% python3 -q
>>> import numpy as np
>>> from numpy import linalg as LA
>>> np.set_printoptions(suppress=True, linewidth=160)
>>> def rnd(a):
...     return np.round(a, 2) + 0
... 
>>> F = np.loadtxt("block15.csv", delimiter=",")
>>> print(rnd(F))
[[ 0.84 -0.98  0.63  0.6   1.3  -0.18  1.02  0.11 -1.33  1.42]
 [ 0.12  0.86 -0.71  1.7   1.24  1.02 -1.42  0.47  0.05  0.15]
 [ 0.24 -1.31  0.36  1.81 -0.45 -0.68  0.5   0.79  1.02 -1.1 ]
 [-0.72  0.21 -1.9   0.62 -0.23 -1.53  0.28 -0.27 -1.36 -0.29]
 [-2.39 -0.75  0.68 -0.36  1.2  -0.39 -0.5   0.51  0.07 -0.03]
 [-0.96  0.82  1.48  1.33 -1.09  0.39  0.18 -1.18 -0.83  0.15]
 [-0.6   1.3  -0.26  0.04  0.49  0.77  2.2   0.99  0.29 -0.39]
 [-0.72 -0.38 -0.83  0.37 -1.09  0.24  0.19  0.34  1.06  2.24]
 [-0.24 -0.67 -0.73  0.21  0.96  0.57  0.68 -2.27  0.99 -0.28]
 [-0.36 -1.42 -0.66 -0.17 -0.75  1.96  0.02  0.39 -1.2  -0.63]]
>>> f = np.array([-3, 8, 3, 9, -4, -5, 4, -7, -3, -4])
>>> Y = F + np.outer(f, np.eye(10)[2])
>>> print(LA.matrix_rank(LA.inv(Y) - LA.inv(F), tol=1e-8))
1
>>> X = np.load("arr.npy")
>>> print(X)
[[-0.3 -0.6  1.6  0.5 -0.3  0.4  0.9  0.2  1.3  0.5]
 [ 1.1 -0.5 -0.4  0.4  1.6  1.3  0.2  1.2  1.8 -0.5]
 [-1.5  0.5  0.3 -0.3 -1.8 -1.2  0.6  1.1  1.5  0.1]
 [-2.   1.6 -0.6 -2.1 -0.7  1.2 -1.4 -1.2  0.3  0.1]]
>>> x = np.array([5, 3, 5, 1, 5, 5, 2, 4, 4, 3])
>>> h1 = np.maximum(X @ x, 0)
>>> print(rnd(X.T @ h1))
[ 26.08 -22.9   12.88  18.62  39.98  42.14  19.06  36.36  69.54  -6.4 ]
>>> print(X * (h1 > 1e-9)[:, None])
[[-0.3 -0.6  1.6  0.5 -0.3  0.4  0.9  0.2  1.3  0.5]
 [ 1.1 -0.5 -0.4  0.4  1.6  1.3  0.2  1.2  1.8 -0.5]
 [-0.   0.   0.  -0.  -0.  -0.   0.   0.   0.   0. ]
 [-0.   0.  -0.  -0.  -0.   0.  -0.  -0.   0.   0. ]]
>>> print(np.flatnonzero(h1 > 1e-9))
[0 1]
>>> arr = np.loadtxt("run8.csv", delimiter=",")
>>> print(arr)
[[3. 0. 0. 0. 0. 0. 0.]
 [4. 2. 0. 0. 0. 0. 0.]
 [3. 2. 3. 0. 0. 0. 0.]
 [5. 2. 5. 4. 0. 0. 0.]
 [0. 2. 3. 4. 5. 0. 0.]
 [5. 0. 0. 4. 5. 1. 0.]
 [0. 5. 4. 4. 2. 4. 2.]]
>>> U, sigma, Vh = LA.svd(arr, full_matrices=False)
>>> print(U.shape, sigma.shape, Vh.shape)
(7, 7) (7,) (7, 7)
>>> print(rnd(sigma / sigma[0]))
[1.   0.52 0.44 0.26 0.16 0.07 0.01]
>>> print(rnd(U.T @ arr @ Vh.T))
[[14.39  0.    0.    0.    0.    0.    0.  ]
 [ 0.    7.43  0.    0.    0.    0.    0.  ]
 [ 0.    0.    6.4   0.    0.    0.    0.  ]
 [ 0.    0.    0.    3.67  0.    0.    0.  ]
 [ 0.    0.    0.    0.    2.31  0.    0.  ]
 [ 0.    0.    0.    0.    0.    1.04  0.  ]
 [ 0.    0.    0.    0.    0.    0.    0.12]]
>>> f = np.array([3, 2, 3, 3, 2, 1, 1, 2])
>>> J = f[np.abs(np.subtract.outer(np.arange(8), np.arange(8)))]
>>> print(J)
[[3 2 3 3 2 1 1 2]
 [2 3 2 3 3 2 1 1]
 [3 2 3 2 3 3 2 1]
 [3 3 2 3 2 3 3 2]
 [2 3 3 2 3 2 3 3]
 [1 2 3 3 2 3 2 3]
 [1 1 2 3 3 2 3 2]
 [2 1 1 2 3 3 2 3]]
>>> # symmetric
>>> print(rnd(F[:, 4] @ F[:, 2]))
0.0
>>> print(rnd(F @ F.T))
[[9. 0. 0. 0. 0. 0. 0. 0. 0. 0.]
 [0. 9. 0. 0. 0. 0. 0. 0. 0. 0.]
 [0. 0. 9. 0. 0. 0. 0. 0. 0. 0.]
 [0. 0. 0. 9. 0. 0. 0. 0. 0. 0.]
 [0. 0. 0. 0. 9. 0. 0. 0. 0. 0.]
 [0. 0. 0. 0. 0. 9. 0. 0. 0. 0.]
 [0. 0. 0. 0. 0. 0. 9. 0. 0. 0.]
 [0. 0. 0. 0. 0. 0. 0. 9. 0. 0.]
 [0. 0. 0. 0. 0. 0. 0. 0. 9. 0.]
 [0. 0. 0. 0. 0. 0. 0. 0. 0. 9.]]
>>> print(rnd(F.T @ F))
[[9. 0. 0. 0. 0. 0. 0. 0. 0. 0.]
 [0. 9. 0. 0. 0. 0. 0. 0. 0. 0.]
 [0. 0. 9. 0. 0. 0. 0. 0. 0. 0.]
 [0. 0. 0. 9. 0. 0. 0. 0. 0. 0.]
 [0. 0. 0. 0. 9. 0. 0. 0. 0. 0.]
 [0. 0. 0. 0. 0. 9. 0. 0. 0. 0.]
 [0. 0. 0. 0. 0. 0. 9. 0. 0. 0.]
 [0. 0. 0. 0. 0. 0. 0. 9. 0. 0.]
 [0. 0. 0. 0. 0. 0. 0. 0. 9. 0.]
 [0. 0. 0. 0. 0. 0. 0. 0. 0. 9.]]
>>> print(rnd(LA.svd(F, compute_uv=False)))
[3. 3. 3. 3. 3. 3. 3. 3. 3. 3.]
>>> data = np.loadtxt("layer11.csv", delimiter=",")
>>> print(data)
[[ 1.21  9.91 -0.54]
 [-7.39  5.13  4.37]
 [ 2.3  -9.31 -2.84]
 [-0.81 -7.63  6.42]
 [-3.09  9.01  3.06]
 [ 6.14  3.4   7.12]
 [-1.59 -9.63  2.19]
 [ 0.07  4.23 -9.06]
 [-2.37 -6.65  7.08]
 [-8.97 -3.5   2.7 ]
 [ 8.83 -4.57  1.12]
 [-3.13 -5.38 -7.83]
 [-8.13  5.81  0.25]
 [-1.35 -1.35 -9.82]
 [ 5.91  4.14 -6.92]
 [ 3.13 -0.51  9.48]
 [-4.15  7.67  4.89]
 [-1.77  6.95 -6.96]
 [-6.23 -3.91 -6.77]
 [ 5.63 -8.25  0.48]
 [-5.65 -6.73 -4.78]
 [ 8.62 -3.5   3.66]
 [-4.95  8.67  0.6 ]]
>>> D = LA.norm(data[:, None] - data[None], axis=-1)
>>> print(D.mean(axis=1).argmax())
5
>>> print(rnd(LA.norm(data, axis=1)))
[10.   10.   10.   10.   10.   10.   10.   10.   10.   10.   10.01 10.   10.   10.   10.   10.   10.    9.99 10.   10.   10.   10.   10.  ]
>>> print(D[13].round(6).argsort(kind="stable")[:4])
[13 11  7 18]
>>> print(rnd(LA.norm(data[1], 1)), rnd(LA.norm(data[1], np.inf)))
16.89 7.39
>>> print(rnd(LA.norm(data, axis=1)))
[10.   10.   10.   10.   10.   10.   10.   10.   10.   10.   10.01 10.   10.   10.   10.   10.   10.    9.99 10.   10.   10.   10.   10.  ]
>>> print(rnd(LA.norm(data) ** 2 / LA.norm(data, 2) ** 2))
2.28
>>> print(rnd(LA.norm(data, "nuc")))
82.45
>>> A = np.load("test1.npy")
>>> print(A)
[[0 1 1 2 2]
 [0 0 1 3 0]
 [0 0 0 3 3]
 [0 0 0 0 2]
 [0 0 0 0 0]]
>>> print([round(float(x), 2) for x in LA.svd(A, compute_uv=False)[:3]])
[5.82, 2.6, 1.14]
>>> print(LA.matrix_rank(A, rtol=0.1))
3
>>> print(np.argsort(-LA.norm(A, axis=0).round(6), kind="stable")[:3])
[3 4 2]
>>> print(rnd(LA.norm(A, 2) / LA.norm(A)))
0.9
